In [1]: import numpy as np

In [2]: import numpy.linalg as la

In [3]: np.set_printoptions(precision=1, suppress=True, linewidth=200)

In [4]: J = np.load("mat.npy")

In [5]: print(J)
[[ 2  3  0  3  1]
 [ 0 -3  2  0 -3]
 [ 0  0 -3  2  3]
 [ 0  0  0  3 -2]
 [ 0  0  0  0 -3]]

In [6]: q, r_ = la.qr(J)

In [7]: print(q @ r_)
[[ 2.  3.  0.  3.  1.]
 [ 0. -3.  2.  0. -3.]
 [ 0.  0. -3.  2.  3.]
 [ 0.  0.  0.  3. -2.]
 [ 0.  0.  0.  0. -3.]]

In [8]: print(abs(r_[0, 0]), round(float(la.norm(J[:, 0])), 1))
2.0 2.0

In [9]: print(q)
[[ 1.  0.  0.  0.  0.]
 [-0.  1.  0.  0.  0.]
 [-0. -0.  1.  0.  0.]
 [-0. -0. -0.  1.  0.]
 [-0. -0. -0. -0.  1.]]

In [10]: print(r_)
[[ 2.  3.  0.  3.  1.]
 [ 0. -3.  2.  0. -3.]
 [ 0.  0. -3.  2.  3.]
 [ 0.  0.  0.  3. -2.]
 [ 0.  0.  0.  0. -3.]]

In [11]: t = np.radians(120)

In [12]: r_ = np.eye(5)

In [13]: r_[1, 1] = r_[3, 3] = np.cos(t)

In [14]: r_[1, 3], r_[3, 1] = -np.sin(t), np.sin(t)

In [15]: print(r_)
[[ 1.   0.   0.   0.   0. ]
 [ 0.  -0.5  0.  -0.9  0. ]
 [ 0.   0.   1.   0.   0. ]
 [ 0.   0.9  0.  -0.5  0. ]
 [ 0.   0.   0.   0.   1. ]]

In [16]: B = J @ r_.T

In [17]: print(np.allclose(J @ J.T, B @ B.T))
True

In [18]: print(round(float(la.det(r_)), 1), round(float(np.trace(r_)), 1))
1.0 2.0

In [19]: print((la.matrix_power((r_ != 0) + (r_.T != 0) + np.eye(5), 5) > 0).astype(int))
[[1 0 0 0 0]
 [0 1 0 1 0]
 [0 0 1 0 0]
 [0 1 0 1 0]
 [0 0 0 0 1]]

In [20]: print(np.flatnonzero(la.matrix_power((r_ != 0) + (r_.T != 0) + np.eye(5), 5)[3]))
[1 3]

In [21]: print(np.sort(la.eigvals(r_).real))
[-0.5 -0.5  1.   1.   1. ]

In [22]: print(np.round(la.det(r_), 1))
1.0

In [23]: print(r_ @ r_)
[[ 1.   0.   0.   0.   0. ]
 [ 0.  -0.5  0.   0.9  0. ]
 [ 0.   0.   1.   0.   0. ]
 [ 0.  -0.9  0.  -0.5  0. ]
 [ 0.   0.   0.   0.   1. ]]

In [24]: mat = np.loadtxt("m.csv", delimiter=",")

In [25]: print(mat)
[[ 0.  0.  7.  1.  0.  9.]
 [ 3.  3.  4.  2.  0.  5.]
 [ 6.  2.  5.  7.  0. 13.]
 [ 9.  3.  5. 11.  0. 18.]
 [ 3.  0.  7.  5.  0. 14.]
 [ 0.  0.  8.  2.  0. 12.]
 [ 0.  0.  5.  0.  0.  3.]
 [ 9.  7.  3.  9.  2. 12.]
 [ 9.  3.  5. 11.  0. 18.]
 [ 3.  1.  5.  3.  0.  8.]
 [ 9.  5.  4. 10.  0. 15.]
 [ 0.  0.  5.  0.  0.  3.]
 [ 9.  3.  5. 11.  0. 18.]
 [ 3.  1.  5.  3.  0.  8.]
 [ 0.  0.  7.  1.  0.  9.]
 [ 6.  6.  3.  5.  1.  7.]
 [ 3.  0.  6.  4.  0. 11.]
 [ 3.  0.  7.  5.  0. 14.]
 [ 6.  6.  3.  5.  1.  7.]
 [ 3.  0.  6.  4.  0. 11.]]

In [26]: B = np.c_[mat[:, :5] @ np.array([[3, 0, -2, 3, -1],
    ...:     [0, -2, -3, 1, 2],
    ...:     [-3, -2, 0, -3, 0],
    ...:     [-2, 3, 1, 3, 2],
    ...:     [3, 1, 2, -1, 0]]), np.array([-4, -5, 4, -5, 4, 1, 4, 3, 0, -1, -1, 1, -2, 4, 2, 2, 5, -4, 2, 2])]

In [27]: print(B)
[[-23. -11.   1. -18.   2.  -4.]
 [ -7.  -8. -13.   6.   7.  -5.]
 [-11.   7. -11.  26.  12.   4.]
 [-10.  17. -16.  48.  19.  -5.]
 [-22.   1.  -1.   3.   7.   4.]
 [-28. -10.   2. -18.   4.   1.]
 [-15. -10.   0. -15.   0.   4.]
 [  6.   9. -26.  50.  23.   3.]
 [-10.  17. -16.  48.  19.   0.]
 [-12.  -3.  -6.   4.   5.  -1.]
 [ -5.  12. -23.  50.  21.  -1.]
 [-15. -10.   0. -15.   0.   1.]
 [-10.  17. -16.  48.  19.  -2.]
 [-12.  -3.  -6.   4.   5.   4.]
 [-23. -11.   1. -18.   2.   2.]
 [  2.  -2. -23.  29.  16.   2.]
 [-17.   0.  -2.   3.   5.   5.]
 [-22.   1.  -1.   3.   7.  -4.]
 [  2.  -2. -23.  29.  16.   2.]
 [-17.   0.  -2.   3.   5.   2.]]

In [28]: print(la.matrix_rank(B))
6

In [29]: print(la.matrix_rank(np.c_[mat, B]))
7
